% ipython --no-banner

In [1]: import numpy as np

In [2]: np.set_printoptions(precision=2, suppress=True, linewidth=140, floatmode="fixed")

In [3]: m1 = np.load("out4.npy")

In [4]: m1
Out[4]: 
array([[ 3,  1,  3, -5,  3, -1,  3],
       [ 1, -1, -1,  2, -3,  1, -3],
       [ 1,  0,  0,  0, -3,  0, -2],
       [ 3,  3, -3,  1, -8,  3, -6],
       [ 7, -1, -3,  3,  4,  7, -2]])

In [5]: U, sigma, Vh = np.linalg.svd(m1)

In [6]: V = Vh[:(sigma > 1e-8).sum()]

In [7]: rng = np.random.default_rng(531050)

In [8]: vec = m1[3] + 3 * m1[0] + rng.integers(2) * np.eye(7)[5]

In [9]: vec
Out[9]: array([ 12.00,   6.00,   6.00, -14.00,   1.00,   1.00,   3.00])

In [10]: np.linalg.matrix_rank(np.vstack([m1, vec]))
Out[10]: np.int64(5)

In [11]: np.allclose(V.T @ V @ vec, vec)
Out[11]: False

In [12]: A2 = np.array([[1, 0, 3],
    ...:     [3, 3, 2],
    ...:     [0, 2, 0],
    ...:     [2, 3, 2],
    ...:     [1, 0, 2],
    ...:     [1, 0, 0],
    ...:     [1, 0, 3]])

In [13]: np.einsum("ik,kj->ij", m1, A2)
Out[13]: 
array([[  1,  -6,  16],
       [ -3,   1, -10],
       [ -4,   0,  -9],
       [  3,   6, -17],
       [ 19,   0,  27]])

In [14]: np.linalg.matrix_rank(m1 @ A2)
Out[14]: np.int64(3)

In [15]: np.einsum("ij->j", m1)
Out[15]: array([ 15,   2,  -4,   1,  -7,  10, -10])

In [16]: np.einsum("ij,ij->i", m1, m1)
Out[16]: array([ 63,  26,  14, 137, 137])

In [17]: A2.T @ m1.T
Out[17]: 
array([[  1,  -3,  -4,   3,  19],
       [ -6,   1,   0,   6,   0],
       [ 16, -10,  -9, -17,  27]])

In [18]: m1 @ A2
Out[18]: 
array([[  1,  -6,  16],
       [ -3,   1, -10],
       [ -4,   0,  -9],
       [  3,   6, -17],
       [ 19,   0,  27]])

In [19]: arr = np.diag(np.array([1, 1, 0]))

In [20]: arr
Out[20]: 
array([[1, 0, 0],
       [0, 1, 0],
       [0, 0, 0]])

In [21]: rank = np.linalg.matrix_rank(arr)

In [22]: rank
Out[22]: np.int64(2)

In [23]: null = np.linalg.svd(arr)[2][rank:].T

In [24]: [int(np.linalg.matrix_rank(arr[:, :j + 1])) for j in range(3)]
Out[24]: [1, 2, 2]

In [25]: np.allclose(arr @ null, 0)
Out[25]: True

In [26]: np.sort(np.linalg.eigvals(arr))
Out[26]: array([0.00, 1.00, 1.00])

In [27]: np.linalg.matrix_power(arr - np.diag(np.diag(arr)), 3)
Out[27]: 
array([[0, 0, 0],
       [0, 0, 0],
       [0, 0, 0]])

In [28]: proj = np.triu(np.array([[1, 2, -2], [1, -2, 0], [0, -2, 2]]), 1) + np.eye(3)

In [29]: A2 = proj @ arr @ np.linalg.inv(proj)

In [30]: np.trace(A2), np.trace(arr)
Out[30]: (np.float64(2.0), np.int64(2))

In [31]: round(float(np.linalg.det(A2)), 2)
Out[31]: 0.0

In [32]: A2
Out[32]: 
array([[1.00, 0.00, 2.00],
       [0.00, 1.00, 0.00],
       [0.00, 0.00, 0.00]])

In [33]: X = np.load("data.npy")

In [34]: X
Out[34]: 
array([[-2, -3,  2,  2,  2,  2],
       [-1, -2,  2,  1, -2,  2],
       [-2,  3, -2,  2,  2, -3]])

In [35]: f = np.array([1, 0])

In [36]: np.polyval(f, X[1])
Out[36]: array([-1, -2,  2,  1, -2,  2])

In [37]: np.array([np.convolve(row, f, "same") for row in X])
Out[37]: 
array([[-2, -3,  2,  2,  2,  2],
       [-1, -2,  2,  1, -2,  2],
       [-2,  3, -2,  2,  2, -3]])

In [38]: np.cross(X[1, :3], X[2, :3])
Out[38]: array([-2, -6, -7])

In [39]: K = np.loadtxt("m.csv", delimiter=",")

In [40]: K
Out[40]: 
array([[ -6.59,   0.29,   3.66,   2.37,  15.00],
       [ -7.99,   1.76,   4.54,   1.98,  15.45],
       [-14.74,  -5.31,   4.19,   5.00,   6.18],
       [ -8.53,   2.30,  -6.96,  12.76,   9.97],
       [ -9.07,   2.10,   6.06,   2.45,  15.83],
       [ -9.62,  -0.27,   5.27,   3.42,  13.56],
       [-14.43,  -5.32,   6.90,   3.75,   4.66],
       [-12.75,  -7.73,   5.29,   4.10,   4.68],
       [-10.26,   1.88,  -7.35,  12.10,   9.10],
       [ -9.20,  -0.82,   4.80,   4.73,  14.46],
       [-13.36,  -8.12,   5.34,   3.24,   5.34],
       [-10.00,   1.73,  -8.68,  11.13,  10.11],
       [-12.17,   1.27,  -8.55,   9.84,  11.34]])

In [41]: W1 = np.array([[1, 5, 2, 2, 0, 1],
    ...:     [3, 1, 4, 0, 0, 3],
    ...:     [4, 5, 4, 1, 3, 1],
    ...:     [3, 2, 4, 1, 0, 0],
    ...:     [0, 0, 2, 3, 3, 1]])

In [42]: b = np.array([1, 0, 0, 2, 1, 1])

In [43]: H = np.maximum(K @ W1 + b, 0)

In [44]: (H > 0).mean(axis=0)
Out[44]: array([0.69, 0.00, 0.77, 0.77, 1.00, 0.46])

In [45]: (H > 0).astype(int)
Out[45]: 
array([[1, 0, 1, 1, 1, 1],
       [1, 0, 1, 1, 1, 1],
       [1, 0, 0, 1, 1, 0],
       [1, 0, 1, 1, 1, 1],
       [1, 0, 1, 1, 1, 1],
       [1, 0, 1, 1, 1, 1],
       [1, 0, 1, 0, 1, 0],
       [0, 0, 0, 0, 1, 0],
       [1, 0, 1, 1, 1, 0],
       [1, 0, 1, 1, 1, 1],
       [0, 0, 0, 0, 1, 0],
       [0, 0, 1, 1, 1, 0],
       [0, 0, 1, 1, 1, 0]])

In [46]: basis = np.array([[0, 0], [0, 3], [1, 1], [0, 1], [0, 2], [3, 0]])

In [47]: W1 @ basis
Out[47]: 
array([[ 5, 19],
       [13,  7],
       [ 7, 26],
       [ 4, 11],
       [ 5, 11]])

In [48]: Xs = K - K.mean(axis=0)

In [49]: V = np.linalg.svd(Xs)[2][:3]

In [50]: A2 = Xs - Xs @ V.T @ V

In [51]: round(np.linalg.norm(A2) / np.linalg.norm(Xs), 2)
Out[51]: np.float64(0.13)

In [52]: (Xs @ V.T).std(axis=0)
Out[52]: array([7.47, 5.44, 1.15])

In [53]: A2.std(axis=0)
Out[53]: array([0.20, 0.68, 0.57, 0.70, 0.46])

In [54]: A2 = np.array([[-2, 1], [0, -2], [-3, 1], [1, 2], [2, -1]])

In [55]: np.einsum("ij->j", K)
Out[55]: array([-138.71,  -16.24,   14.51,   76.87,  135.68])

In [56]: F = np.eye(5, dtype=int)[rng.permutation(5)] * np.array([0, 0, 0, 0, 1])

In [57]: F
Out[57]: 
array([[0, 0, 0, 0, 0],
       [0, 0, 0, 0, 0],
       [0, 0, 0, 0, 1],
       [0, 0, 0, 0, 0],
       [0, 0, 0, 0, 0]])

In [58]: F @ np.linalg.pinv(F) @ F
Out[58]: 
array([[0.00, 0.00, 0.00, 0.00, 0.00],
       [0.00, 0.00, 0.00, 0.00, 0.00],
       [0.00, 0.00, 0.00, 0.00, 1.00],
       [0.00, 0.00, 0.00, 0.00, 0.00],
       [0.00, 0.00, 0.00, 0.00, 0.00]])

In [59]: np.allclose(F[:-1].T @ np.linalg.lstsq(F[:-1].T, F[-1])[0], F[-1])
Out[59]: True

In [60]: A = np.load("run16.npy")

In [61]: A
Out[61]: 
array([[ 3, -1,  4],
       [ 2, -2,  3],
       [ 3, -1,  4],
       [ 5,  1,  6],
       [ 5,  1,  6],
       [ 3, -1,  4],
       [ 5,  1,  6]])

In [62]: # rank 2

In [63]: round(float(np.linalg.norm(A, 2) / np.linalg.norm(A)), 2)
Out[63]: 0.98

In [64]: np.argsort(-np.linalg.norm(A, axis=0).round(6), kind="stable")[:3]
Out[64]: array([2, 0, 1])

In [65]: np.linalg.matrix_rank(A, rtol=0.1)
Out[65]: np.int64(2)

In [66]: np.linalg.cond(A) > 100
Out[66]: np.True_
